$ python3 -q
>>> import numpy as np
>>> from numpy import linalg as LA
>>> np.set_printoptions(precision=2, suppress=True, linewidth=120, legacy="1.25")
>>> feats = np.loadtxt("arr.csv", delimiter=",")
>>> feats
array([[ 1.,  0.,  0.,  0.,  0.,  0.,  0.,  0.,  0.],
       [-2.,  1.,  0.,  0.,  0.,  0.,  0.,  0.,  0.],
       [-2.,  2.,  1.,  0.,  0.,  0.,  0.,  0.,  0.],
       [ 0.,  2., -1.,  1.,  0.,  0.,  0.,  0.,  0.],
       [ 1.,  3.,  3.,  1.,  1.,  0.,  0.,  0.,  0.],
       [-2.,  2.,  1.,  0., -2.,  1.,  0.,  0.,  0.],
       [-2.,  3., -1., -2.,  2., -1.,  1.,  0.,  0.],
       [ 3.,  1.,  1.,  1., -3., -2., -1.,  1.,  0.],
       [ 2., -2.,  3., -3., -1., -1., -2.,  3.,  1.]])
>>> x0 = np.array([1, 1, 3, 1, 3, 3, 2, 3, 3])
>>> a = np.maximum(feats @ x0, 0)
>>> feats * (a > 1e-9)[:, None]
array([[ 1.,  0.,  0.,  0.,  0.,  0.,  0.,  0.,  0.],
       [-0.,  0.,  0.,  0.,  0.,  0.,  0.,  0.,  0.],
       [-2.,  2.,  1.,  0.,  0.,  0.,  0.,  0.,  0.],
       [ 0.,  0., -0.,  0.,  0.,  0.,  0.,  0.,  0.],
       [ 1.,  3.,  3.,  1.,  1.,  0.,  0.,  0.,  0.],
       [-0.,  0.,  0.,  0., -0.,  0.,  0.,  0.,  0.],
       [-2.,  3., -1., -2.,  2., -1.,  1.,  0.,  0.],
       [ 0.,  0.,  0.,  0., -0., -0., -0.,  0.,  0.],
       [ 2., -2.,  3., -3., -1., -1., -2.,  3.,  1.]])
>>> np.flatnonzero(a > 1e-9)
array([0, 2, 4, 6, 8])
>>> feats.T @ a
array([ 26.,  44.,  77.,  -9.,  11.,  -9., -15.,  24.,   8.])
>>> F = np.load("x.npy")
>>> F
array([[ 1,  1, -1, -1,  1,  1, -1, -1],
       [ 1, -1, -1,  1, -1,  1,  1, -1],
       [ 1,  1,  1,  1, -1, -1, -1, -1],
       [ 1,  1,  1,  1,  1,  1,  1,  1],
       [ 1, -1,  1, -1, -1,  1, -1,  1],
       [ 1, -1,  1, -1,  1, -1,  1, -1]])
>>> Y = F / LA.norm(F, axis=1, keepdims=True)
>>> gram = Y @ Y.T
>>> (gram - 2 * np.eye(6)).round(6).argmax(axis=1)
array([1, 0, 0, 0, 0, 0])
>>> gram[4].round(2) + 0
array([0., 0., 0., 0., 1., 0.])
>>> LA.norm(Y, axis=1)
array([1., 1., 1., 1., 1., 1.])
>>> gram.round(2) + 0
array([[1., 0., 0., 0., 0., 0.],
       [0., 1., 0., 0., 0., 0.],
       [0., 0., 1., 0., 0., 0.],
       [0., 0., 0., 1., 0., 0.],
       [0., 0., 0., 0., 1., 0.],
       [0., 0., 0., 0., 0., 1.]])
>>> np.argwhere(np.triu(np.abs(gram) > 0.95, 1))
array([], shape=(0, 2), dtype=int64)
>>> (np.abs(gram) > 0.9).astype(int)
array([[1, 0, 0, 0, 0, 0],
       [0, 1, 0, 0, 0, 0],
       [0, 0, 1, 0, 0, 0],
       [0, 0, 0, 1, 0, 0],
       [0, 0, 0, 0, 1, 0],
       [0, 0, 0, 0, 0, 1]])
>>> rng = np.random.default_rng(167604)
>>> Y = F + rng.integers(-2, 3, (6, 1)) @ rng.integers(-2, 3, (1, 8))
>>> Y
array([[ 0,  2,  1, -3,  2,  0, -3, -1],
       [ 3, -3, -5,  5, -3,  3,  5, -1],
       [-1,  3,  5, -3,  1, -3, -5, -1],
       [ 0,  2,  3, -1,  2,  0, -1,  1],
       [ 3, -3, -3,  3, -3,  3,  3,  1],
       [ 3, -3, -3,  3, -1,  1,  5, -1]])
>>> LA.matrix_rank(Y - F, tol=1e-8)
1
>>> Y - F
array([[-1,  1,  2, -2,  1, -1, -2,  0],
       [ 2, -2, -4,  4, -2,  2,  4,  0],
       [-2,  2,  4, -4,  2, -2, -4,  0],
       [-1,  1,  2, -2,  1, -1, -2,  0],
       [ 2, -2, -4,  4, -2,  2,  4,  0],
       [ 2, -2, -4,  4, -2,  2,  4,  0]])
>>> np.abs(Y - F).sum(axis=1)
array([10, 20, 20, 10, 20, 20])
>>> u, r1 = F[4], F[5]
>>> u @ u
8
>>> pr = (u @ r1) / (u @ u) * u
>>> np.outer(u, r1)
array([[ 1, -1,  1, -1,  1, -1,  1, -1],
       [-1,  1, -1,  1, -1,  1, -1,  1],
       [ 1, -1,  1, -1,  1, -1,  1, -1],
       [-1,  1, -1,  1, -1,  1, -1,  1],
       [-1,  1, -1,  1, -1,  1, -1,  1],
       [ 1, -1,  1, -1,  1, -1,  1, -1],
       [-1,  1, -1,  1, -1,  1, -1,  1],
       [ 1, -1,  1, -1,  1, -1,  1, -1]])
>>> (r1 - pr) @ u
0.0
>>> LA.matrix_rank(np.outer(u, r1))
1
>>> T = np.stack([F, -3 * F, F[::-1]])
>>> LA.norm(T, axis=(1, 2))
array([ 6.93, 20.78,  6.93])
>>> T.sum(axis=0)
array([[-1, -3,  3,  1, -1, -3,  3,  1],
       [-1,  1,  3, -3,  1, -1, -3,  3],
       [-1, -1, -1, -1,  3,  3,  3,  3],
       [-1, -1, -1, -1, -3, -3, -3, -3],
       [-1,  1, -3,  3,  1, -1,  3, -3],
       [-1,  3, -3,  1, -1,  3, -3,  1]])
>>> (T @ F.T).shape
(3, 6, 6)
>>> M = np.load("test8.npy")
>>> M
array([[-2.7 , -0.91, -2.37, -0.96,  0.84, -0.82,  0.2 , -0.91, -2.85],
       [ 0.55,  1.71, -0.47, -4.23,  0.22, -0.85,  1.41, -0.15,  0.94],
       [-0.35, -1.47,  3.32,  2.07, -0.53, -0.99,  0.28, -2.21, -1.1 ],
       [ 0.89, -0.48,  0.92, -0.34, -3.25,  1.05, -0.22, -1.57,  2.97],
       [-1.17, -2.83, -1.69,  2.62,  2.01, -0.52, -0.77,  0.3 ,  0.93],
       [-0.03, -1.74,  1.02, -3.64, -1.19,  2.28, -0.24,  0.96,  0.4 ],
       [-1.98,  2.33,  0.86, -2.88,  0.09,  0.26,  2.14, -0.87,  1.12],
       [-0.45, -0.27, -2.02, -1.74,  0.18, -0.25,  0.95, -3.95, -1.02],
       [-0.31, -1.78, -1.02, -2.92, -1.49, -1.76, -0.31,  2.43,  0.93],
       [-1.24, -1.54, -1.89,  0.73,  0.39,  1.21, -2.55, -0.7 ,  2.9 ],
       [-0.34,  2.57, -0.61,  1.16, -3.31, -1.6 ,  1.59, -0.16, -0.68],
       [ 1.22,  0.83,  0.09,  1.89, -1.28,  0.22,  0.05,  0.28, -4.18],
       [-0.25,  0.67, -1.31, -0.74, -1.77, -3.92, -1.27, -1.41,  0.34],
       [ 0.01, -1.84, -0.09,  1.98, -0.59, -1.31, -0.45, -3.59,  1.59],
       [-1.5 ,  1.6 , -0.67,  1.1 , -1.09, -1.39,  3.18,  0.7 , -2.2 ],
       [-1.81,  2.88, -0.23,  0.63, -1.49, -1.54,  1.61, -0.03,  2.41],
       [ 0.9 ,  1.74,  0.25, -1.71,  1.17,  3.12, -1.62, -1.85, -1.02],
       [-3.33, -0.95, -1.26, -2.05, -2.06, -0.57, -0.56, -0.3 ,  1.5 ],
       [-0.04,  0.13, -0.74, -1.54, -0.43,  0.95, -3.91, -2.2 , -0.92],
       [-1.82,  1.12, -0.52, -1.35,  2.97,  1.34,  0.94,  2.49, -0.83],
       [ 0.39, -0.25,  0.82, -0.38,  2.06,  1.82,  2.09, -3.47,  0.05],
       [-1.71,  0.96, -1.05,  0.38,  2.64, -0.18, -2.69,  1.02, -2.15],
       [ 1.03, -2.48, -1.34, -0.63, -0.35,  3.1 , -0.36,  2.37, -0.25],
       [ 0.17, -2.22, -1.65,  1.74,  0.59, -1.71,  1.46,  2.98, -0.12],
       [ 2.89, -0.09, -1.62, -1.31, -1.69, -0.27, -2.03, -0.9 , -2.11],
       [-2.11, -0.36, -0.87,  0.99,  2.52,  0.76,  0.11, -3.17,  1.3 ],
       [ 2.53,  1.91, -0.31, -0.69,  0.28,  0.89,  3.09, -0.17, -1.99],
       [-0.9 , -1.03, -0.53,  1.87, -2.56, -1.04,  2.1 ,  1.52, -2.23],
       [ 0.89, -0.11, -0.08,  4.04, -1.19, -0.24, -0.27,  1.91, -1.65],
       [ 0.41,  1.11, -1.26, -1.72,  1.79,  2.21,  1.08, -1.73, -2.61],
       [-1.94,  0.53,  1.37,  0.98, -1.44, -0.96, -3.34,  0.29, -1.96],
       [ 0.65, -3.29, -1.24, -1.2 , -2.8 ,  1.55,  0.  , -0.04, -0.7 ],
       [-1.59,  3.04, -1.66,  1.41, -2.05, -1.29, -0.73,  1.05,  0.99],
       [ 1.14,  1.65, -0.24,  3.25, -0.31, -1.24,  1.68, -2.25,  0.92],
       [ 0.12, -0.22,  3.13,  0.41, -1.95, -2.  ,  0.41,  1.27, -2.31],
       [ 1.96,  2.01, -1.52, -1.1 ,  1.54,  0.06, -0.82, -0.8 , -3.15],
       [-0.98, -2.06, -1.49,  3.39, -1.53,  1.4 ,  0.6 ,  1.21, -0.16]])
>>> cen = M - M.mean(axis=0)
>>> V = LA.svd(cen)[2][:7]
>>> Y = cen - cen @ V.T @ V
>>> LA.norm(Y, axis=1).round(6).argmax()
2
>>> Y.std(axis=0)
array([0.78, 0.38, 0.9 , 0.21, 0.47, 0.53, 0.12, 0.23, 0.43])
>>> round(float(LA.norm(Y) / LA.norm(cen)), 2)
0.31
>>> np.round(np.cov(cen @ V.T, rowvar=False), 2) + 0
array([[4.98, 0.  , 0.  , 0.  , 0.  , 0.  , 0.  ],
       [0.  , 3.91, 0.  , 0.  , 0.  , 0.  , 0.  ],
       [0.  , 0.  , 3.59, 0.  , 0.  , 0.  , 0.  ],
       [0.  , 0.  , 0.  , 3.27, 0.  , 0.  , 0.  ],
       [0.  , 0.  , 0.  , 0.  , 2.72, 0.  , 0.  ],
       [0.  , 0.  , 0.  , 0.  , 0.  , 2.45, 0.  ],
       [0.  , 0.  , 0.  , 0.  , 0.  , 0.  , 1.52]])
